% ipython --no-banner

In [1]: import numpy as np

In [2]: import numpy.linalg as la

In [3]: np.set_printoptions(suppress=True, linewidth=160)

In [4]: def rnd(a):
   ...:     return np.round(a, 1) + 0
   ...: 

In [5]: data = np.array([[1, 2, -1, -1, -1, 0],
   ...:     [-1, 0, -1, 1, 1, -1],
   ...:     [1, -1, 2, -2, 2, 1],
   ...:     [-2, -2, 1, 2, 0, -2],
   ...:     [2, 2, 0, 0, 0, 2],
   ...:     [-1, 2, 0, 2, -1, 1]])

In [6]: data[-1] = data[0] + 3 * data[1]

In [7]: data
Out[7]: 
array([[ 1,  2, -1, -1, -1,  0],
       [-1,  0, -1,  1,  1, -1],
       [ 1, -1,  2, -2,  2,  1],
       [-2, -2,  1,  2,  0, -2],
       [ 2,  2,  0,  0,  0,  2],
       [-2,  2, -4,  2,  2, -3]])

In [8]: # null space of dimension 1

In [9]: B = data[0, 0] * data[1:] - np.outer(data[1:, 0], data[0])

In [10]: B
Out[10]: 
array([[ 0,  2, -2,  0,  0, -1],
       [ 0, -3,  3, -1,  3,  1],
       [ 0,  2, -1,  0, -2, -2],
       [ 0, -2,  2,  2,  2,  2],
       [ 0,  6, -6,  0,  0, -3]])

In [11]: np.flatnonzero(~B.round(6).any(axis=1))
Out[11]: array([], dtype=int64)

In [12]: la.lstsq(data[:-1].T, data[-1])[2]
Out[12]: np.int32(5)

In [13]: np.unique(data.round(6), axis=0).shape
Out[13]: (6, 6)

In [14]: np.abs(np.diag(la.qr(data)[1])) > 1e-9
Out[14]: array([ True,  True,  True,  True,  True, False])

In [15]: rk = la.matrix_rank(data)

In [16]: rk
Out[16]: np.int64(5)

In [17]: N = la.svd(data)[2][rk:].T

In [18]: [int(la.matrix_rank(data[:, :j + 1])) for j in range(6)]
Out[18]: [1, 2, 3, 4, 5, 5]

In [19]: rnd(N[:, 0] / N[np.abs(N[:, 0]).round(6).argmax(), 0])
Out[19]: array([ 1. , -0.6, -0.4,  0.2,  0. , -0.4])

In [20]: [int(la.matrix_rank(data[:i])) for i in range(1, len(data) + 1)]
Out[20]: [1, 2, 3, 4, 5, 5]

In [21]: rng = np.random.default_rng(270244)

In [22]: th = rng.uniform(0, 2 * np.pi, 24)

In [23]: q, _ = la.qr(np.array([[1.9, -1.0], [1.3, -0.6], [-0.3, 0.3], [2.0, -0.9], [1.1, -0.4]]))

In [24]: mat = 10 * np.c_[np.cos(th), np.sin(th)] @ q.T

In [25]: rnd(mat)
Out[25]: 
array([[-1. , -3.3, -4.2, -5.8, -6.1],
       [ 5.2, -0.1, -7. , -1.1, -4.7],
       [ 7.2,  3.3, -4. ,  4.6,  0.6],
       [ 6.2,  0.7, -6.8,  0.2, -3.8],
       [-4.3, -4. , -1.1, -6.5, -4.8],
       [ 7. ,  1.8, -6.2,  1.9, -2.3],
       [-4.2,  0.8,  6.9,  2.3,  5.4],
       [-1. ,  2.5,  5.6,  4.8,  6.2],
       [-6.9, -3.6,  3. , -5.3, -1.6],
       [-4.8,  0.4,  7. ,  1.6,  5. ],
       [ 7.2,  3.3, -3.8,  4.7,  0.8],
       [-7.3, -2.9,  4.7, -3.9,  0.2],
       [-7.3, -2.5,  5.4, -3.1,  1.1],
       [ 1.4, -2.3, -5.8, -4.5, -6.2],
       [-6. , -0.6,  6.9,  0.1,  4. ],
       [-4.3,  0.8,  6.9,  2.2,  5.4],
       [-2.2,  2. ,  6.2,  4. ,  6.1],
       [-2.9, -3.8, -2.6, -6.3, -5.5],
       [-0.5,  2.7,  5.3,  5. ,  6.2],
       [-3.7,  1.1,  6.8,  2.8,  5.7],
       [ 2.2,  3.6,  3.2,  6.2,  5.8],
       [ 7.3,  2.7, -5.1,  3.5, -0.7],
       [ 7.2,  2.2, -5.7,  2.7, -1.6],
       [-7. , -1.8,  6.2, -1.9,  2.4]])

In [26]: # rows and columns are dependent

In [27]: f, g = mat[10], mat[7]

In [28]: rnd(f @ g)
Out[28]: np.float64(7.2)

In [29]: p = (f @ g) / (f @ f) * f

In [30]: print(rnd(p))
[ 0.5  0.2 -0.3  0.3  0.1]
